$ ipython --no-banner

In [1]: import numpy as np

In [2]: np.set_printoptions(precision=2, suppress=True, linewidth=120)

In [3]: E = np.load("block11.npy")

In [4]: print(E)
[[-0.6 -1.3  0.9 -0.4 -1.6]
 [-0.3  1.  -1.4  0.5 -0.8]
 [ 0.3 -1.5 -0.1  0.8 -0.6]
 [-0.6  1.7  0.3  0.4 -1.7]]

In [5]: u = np.array([3, 0, 0])

In [6]: print(np.convolve(E[3], u))
[-1.8  5.1  0.9  1.2 -5.1  0.   0. ]

In [7]: print(np.polyval(u, E[3]))
[1.08 8.67 0.27 0.48 8.67]

In [8]: U, sv, VT = np.linalg.svd(E, full_matrices=False)

In [9]: print((sv > 1e-8).sum())
4

In [10]: print(np.abs(VT[0]))
[0.19 0.87 0.24 0.13 0.38]

In [11]: print(np.allclose(U * sv @ VT, E))
True

In [12]: print(np.round(U.T @ E @ VT.T, 2) + 0)
[[2.99 0.   0.   0.  ]
 [0.   2.66 0.   0.  ]
 [0.   0.   1.63 0.  ]
 [0.   0.   0.   0.75]]

In [13]: print(np.cumsum(sv ** 2) / np.sum(sv ** 2))
[0.46 0.83 0.97 1.  ]

In [14]: print(round(np.sqrt((sv ** 2).sum()), 2), np.round(np.linalg.norm(E), 2))
4.39 4.39

In [15]: print(np.round(VT @ VT.T, 2) + 0)
[[1. 0. 0. 0.]
 [0. 1. 0. 0.]
 [0. 0. 1. 0.]
 [0. 0. 0. 1.]]

In [16]: print(sv / sv[0])
[1.   0.89 0.55 0.25]

In [17]: print(U.shape, sv.shape, VT.shape)
(4, 4) (4,) (4, 5)

In [18]: print(sv)
[2.99 2.66 1.63 0.75]

In [19]: M = np.minimum.outer(np.arange(1, 4), np.arange(1, 4)) * 2

In [20]: print(M)
[[2 2 2]
 [2 4 4]
 [2 4 6]]

In [21]: # symmetric, so the eigenvalues are real

In [22]: proj = np.triu(np.array([[1, 2, 2], [3, 3, 0], [4, 1, 2]]), 1) + np.eye(3)

In [23]: B = proj @ M @ np.linalg.inv(proj)

In [24]: print(B)
[[10. -2.  2.]
 [ 2.  0.  0.]
 [ 2.  0.  2.]]

In [25]: vec = np.array([5, -5, -1])

In [26]: rhs = B @ vec

In [27]: print(rhs)
[58. 10.  8.]

In [28]: print(np.linalg.solve(B, B[:, 1]))
[0. 1. 0.]

In [29]: print(np.linalg.solve(B.T, B[2]))
[0. 0. 1.]

In [30]: print(np.linalg.solve(B, -2 * rhs))
[-10.  10.   2.]

In [31]: w1 = np.array([[1, -2], [2, -1], [1, 1]])

In [32]: c = np.array([-1, -1])

In [33]: act = np.maximum(M @ w1 + c, 0)

In [34]: print(act)
[[ 7  0]
 [13  0]
 [15  0]]

In [35]: print((act > 0).mean(axis=0))
[1. 0.]

In [36]: C = np.array([[0, 3], [3, 3]])

In [37]: print(act @ C)
[[ 0 21]
 [ 0 39]
 [ 0 45]]

In [38]: print((act @ C).round(6).argmax(axis=1))
[1 1 1]

In [39]: print(w1 @ C)
[[-6 -3]
 [-3  3]
 [ 3  6]]

In [40]: print(np.round(np.linalg.norm(M[2] - M[1]), 2))
2.0

In [41]: print(np.round(np.linalg.norm(M[2], 1), 2), round(float(np.linalg.norm(M[2], np.inf)), 2))
12.0 6.0

In [42]: print(np.round(np.linalg.norm(M, 2), 2))
10.1

In [43]: print(round(np.linalg.norm(M, "nuc"), 2))
12.0

In [44]: print(round(np.linalg.norm(M, 1), 2), np.round(np.linalg.norm(M, np.inf), 2))
12.0 12.0

In [45]: print(np.linalg.norm(M, axis=1).argmax())
2

In [46]: rng = np.random.default_rng(481952)

In [47]: A = (rng.random((3, 3)) < 0.3) + np.eye(3)

In [48]: A /= A.sum(axis=1, keepdims=True)

In [49]: print(A)
[[0.33 0.33 0.33]
 [0.   1.   0.  ]
 [0.5  0.   0.5 ]]

In [50]: # a transition matrix

In [51]: proj = np.triu(np.array([[5, -5, -3], [-1, -4, -6], [3, -2, -8]]), 1) + np.eye(3)

In [52]: B = proj @ A @ np.linalg.inv(proj)

In [53]: print(proj @ A - A @ proj)
[[-1.5  -3.33  1.5 ]
 [-3.    0.    3.  ]
 [ 0.    2.5   1.5 ]]

In [54]: print(round(np.linalg.det(B), 2))
0.0

In [55]: X = np.load("layer16.npy")

In [56]: print(X)
[[2 2 2 2]
 [2 4 4 4]
 [2 4 6 6]
 [2 4 6 8]]

In [57]: vals, evecs = np.linalg.eigh(X)

In [58]: vec = np.array([-1, -2, -1, 0])

In [59]: print(round(vec @ X @ vec / (vec @ vec), 2), round(float(vals[0]), 2), np.round(vals[-1], 2))
8.67 0.57 16.58

In [60]: print(np.abs(X).sum(axis=1).max(), np.round(np.abs(vals).max(), 2))
20 16.58

In [61]: print(evecs * np.maximum(vals, 0) @ evecs.T)
[[2. 2. 2. 2.]
 [2. 4. 4. 4.]
 [2. 4. 6. 6.]
 [2. 4. 6. 8.]]

In [62]: print(evecs * np.abs(vals) @ evecs.T)
[[2. 2. 2. 2.]
 [2. 4. 4. 4.]
 [2. 4. 6. 6.]
 [2. 4. 6. 8.]]

In [63]: labels = rng.permutation(3)

In [64]: print(labels)
[1 0 2]

In [65]: B = A[labels][:, labels]

In [66]: print(round(float(np.trace(B)), 2))
1.83

In [67]: print(np.allclose(B, A))
False

In [68]: print(np.sort(np.abs(np.linalg.eigvals(B))))
[0.   0.83 1.  ]

In [69]: print(round(float(np.linalg.det(B)), 2), np.round(np.linalg.det(A[labels]), 2))
0.0 0.0

In [70]: print(B)
[[1.   0.   0.  ]
 [0.33 0.33 0.33]
 [0.   0.5  0.5 ]]

In [71]: u = np.array([-7, -4])

In [72]: print(np.correlate(X[3], X[0], "full"))
[ 4 12 24 40 36 28 16]

In [73]: print(np.polyval(u, X[3]))
[-18 -32 -46 -60]

In [74]: print(np.convolve(X[3], u))
[-14 -36 -58 -80 -32]

In [75]: proj = np.triu(np.array([[-1, 0, 0, 2], [1, 2, 1, 2], [0, 2, 0, 1], [1, 1, 2, 2]]), 1) + np.eye(4)

In [76]: B = proj @ X @ np.linalg.inv(proj)

In [77]: print(np.linalg.matrix_rank(B))
4

In [78]: print(proj @ X - X @ proj)
[[  4.   8.  10.   6.]
 [  6.  12.  14.   6.]
 [  2.   4.   2. -10.]
 [  0.   0.  -4. -18.]]

In [79]: vec = np.array([-2, 1, 1, 1])

In [80]: h1 = np.maximum(X @ vec, 0)

In [81]: print(np.tanh(X @ vec))
[0.96 1.   1.   1.  ]

In [82]: print(X.T @ h1)
[ 72 140 192 220]

In [83]: data = np.array([[1, 0, 0, 0], [0, 0, 0, 1], [0, 0, 1, 0], [0, 1, 0, 0]])

In [84]: vals, evecs = np.linalg.eigh(data)

In [85]: vec = np.array([-4, 5, -4, 3])

In [86]: print(evecs * np.maximum(vals, 0) @ evecs.T)
[[1.  0.  0.  0. ]
 [0.  0.5 0.  0.5]
 [0.  0.  1.  0. ]
 [0.  0.5 0.  0.5]]

In [87]: print(np.abs(data).sum(axis=1).max(), np.abs(vals).max())
1 1.0

In [88]: Q, evecs = np.linalg.qr(data[:, :1])[0], np.linalg.qr(data[:, 1:])[0]

In [89]: sv = np.linalg.svd(Q.T @ evecs, compute_uv=False)

In [90]: print(sv)
[0.]

In [91]: print((sv > 0.9).sum())
0

In [92]: vals, evecs = np.linalg.eigh(M)

In [93]: vec = np.array([-4, 5, -4])

In [94]: print((np.sign(evecs[:, -1].round(6)) == np.sign(evecs[0, -1].round(6))).astype(int))
[1 1 1]

In [95]: print(round(vec @ M @ vec / (vec @ vec), 2), np.round(vals[0], 2), round(vals[-1], 2))
0.91 0.62 10.1

In [96]: print(evecs * np.sqrt(vals) @ evecs.T)
[[1.23 0.55 0.43]
 [0.55 1.66 0.97]
 [0.43 0.97 2.21]]

In [97]: print(evecs * np.maximum(vals, 0) @ evecs.T)
[[2. 2. 2.]
 [2. 4. 4.]
 [2. 4. 6.]]

In [98]: print(np.allclose(data @ data.T, data.T @ data))
True

In [99]: print(np.round(np.abs(np.linalg.eigvals(data)).max(), 2))
1.0

In [100]: print(np.trace(data))
2

In [101]: print((data + data.T) / 2)
[[1. 0. 0. 0.]
 [0. 0. 0. 1.]
 [0. 0. 1. 0.]
 [0. 1. 0. 0.]]

In [102]: labels = rng.integers(0, 3, 4)

In [103]: J = np.triu((labels[:, None] == labels) & (rng.random((4, 4)) < 0.8), 1).astype(int)

In [104]: J += J.T

In [105]: print(J)
[[0 0 1 0]
 [0 0 0 0]
 [1 0 0 0]
 [0 0 0 0]]

In [106]: # 3 groups of indices that never mix

In [107]: print(np.linalg.norm(J, axis=0))
[1. 0. 1. 0.]

In [108]: print(J.T @ J)
[[1 0 0 0]
 [0 0 0 0]
 [0 0 1 0]
 [0 0 0 0]]

In [109]: print(np.linalg.svd(J, compute_uv=False))
[1. 1. 0. 0.]

In [110]: print(J[:, 1] @ J[:, 2])
0

In [111]: print(np.linalg.pinv(J))
[[0. 0. 1. 0.]
 [0. 0. 0. 0.]
 [1. 0. 0. 0.]
 [0. 0. 0. 0.]]

In [112]: B = np.array([[1, 1, 0], [2, 3, 2], [2, 0, 2], [2, 2, 3]])

In [113]: print(np.linalg.matrix_rank(np.vstack([J, B.T])))
4

In [114]: print(np.einsum("ik,kj->ij", J, B))
[[2 0 2]
 [0 0 0]
 [1 1 0]
 [0 0 0]]

In [115]: print(B.T @ J.T)
[[2 0 1 0]
 [0 0 1 0]
 [2 0 0 0]]

In [116]: print(np.einsum("ij,ij->i", J, J))
[1 0 1 0]

In [117]: print([round(float(x), 2) for x in np.linalg.svd(J, compute_uv=False)[:3]])
[1.0, 1.0, 0.0]

In [118]: print(np.linalg.cond(J) > 100)
True

In [119]: print(np.round(np.linalg.norm(J, 2) / np.linalg.norm(J), 2))
0.71

In [120]: print(np.linalg.matrix_rank(J, rtol=0.1))
2

In [121]: W0 = np.array([[-1, -1, -1, -1, -1],
     ...:     [-1, -2, -2, -2, -2],
     ...:     [-1, -2, -3, -3, -3],
     ...:     [-1, -2, -3, -4, -4],
     ...:     [-1, -2, -3, -4, -5]])

In [122]: vals, evecs = np.linalg.eigh(W0)

In [123]: print(vals)
[-12.34  -1.45  -0.58  -0.35  -0.27]

In [124]: print(np.linalg.eigvalsh(W0 + 3 * np.eye(5)))
[-9.34  1.55  2.42  2.65  2.73]

In [125]: print(np.linalg.svd(W0, compute_uv=False))
[12.34  1.45  0.58  0.35  0.27]

In [126]: print(np.round(evecs.T @ W0 @ evecs, 2) + 0)
[[-12.34   0.     0.     0.     0.  ]
 [  0.    -1.45   0.     0.     0.  ]
 [  0.     0.    -0.58   0.     0.  ]
 [  0.     0.     0.    -0.35   0.  ]
 [  0.     0.     0.     0.    -0.27]]

In [127]: print(evecs @ np.diag(vals) @ evecs.T)
[[-1. -1. -1. -1. -1.]
 [-1. -2. -2. -2. -2.]
 [-1. -2. -3. -3. -3.]
 [-1. -2. -3. -4. -4.]
 [-1. -2. -3. -4. -5.]]

In [128]: K = np.array([[0, 1, 1], [1, 0, 1], [1, 1, 0]])

In [129]: # symmetric

In [130]: Q, evecs = np.linalg.qr(K[:, :2])[0], np.linalg.qr(K[:, 2:])[0]

In [131]: sv = np.linalg.svd(Q.T @ evecs, compute_uv=False)

In [132]: print(sv)
[0.58]

In [133]: print((sv > 0.9).sum())
0

In [134]: u, v = K[2], K[0]

In [135]: print(u @ v)
1

In [136]: print(u @ u)
2

In [137]: pr = (u @ v) / (u @ u) * u

In [138]: print(np.round(np.linalg.norm(u + v) ** 2 + np.linalg.norm(u - v) ** 2, 2))
8.0

In [139]: print(v - pr)
[-0.5  0.5  1. ]

In [140]: print(np.linalg.matrix_rank(np.outer(u, v)))
1

In [141]: proj = np.triu(np.array([[1, 1, -2], [0, 2, -1], [-2, 1, 0]]), 1) + np.eye(3)

In [142]: B = proj @ K @ np.linalg.inv(proj)

In [143]: print(B)
[[-1.  0.  0.]
 [ 0. -1.  0.]
 [ 1.  0.  2.]]

In [144]: print(round(float(np.linalg.det(B)), 2))
2.0

In [145]: print(np.trace(B), np.trace(K))
0.0 0

In [146]: print(np.poly(B))
[ 1.  0. -3. -2.]

In [147]: print((K @ K)[0])
[2 1 1]

In [148]: print(np.allclose(K @ K.T, K.T @ K))
True

In [149]: print(np.sort(np.abs(np.fft.fft(K[0]))), np.sort(np.linalg.svd(K, compute_uv=False)))
[1. 1. 2.] [1. 1. 2.]

In [150]: print(np.fft.fft(K[0]))
[ 2.+0.j -1.+0.j -1.+0.j]

In [151]: print(K @ (-1.0) ** np.arange(3))
[0. 2. 0.]

In [152]: B = np.linalg.inv(K)

In [153]: print(round(np.linalg.cond(K), 2))
2.0

In [154]: print((np.abs(B) > 1e-9).astype(int))
[[1 1 1]
 [1 1 1]
 [1 1 1]]

In [155]: print(np.linalg.inv(B))
[[-0.  1.  1.]
 [ 1.  0.  1.]
 [ 1.  1.  0.]]

In [156]: print(B)
[[-0.5  0.5  0.5]
 [ 0.5 -0.5  0.5]
 [ 0.5  0.5 -0.5]]

In [157]: print(K @ B)
[[1. 0. 0.]
 [0. 1. 0.]
 [0. 0. 1.]]
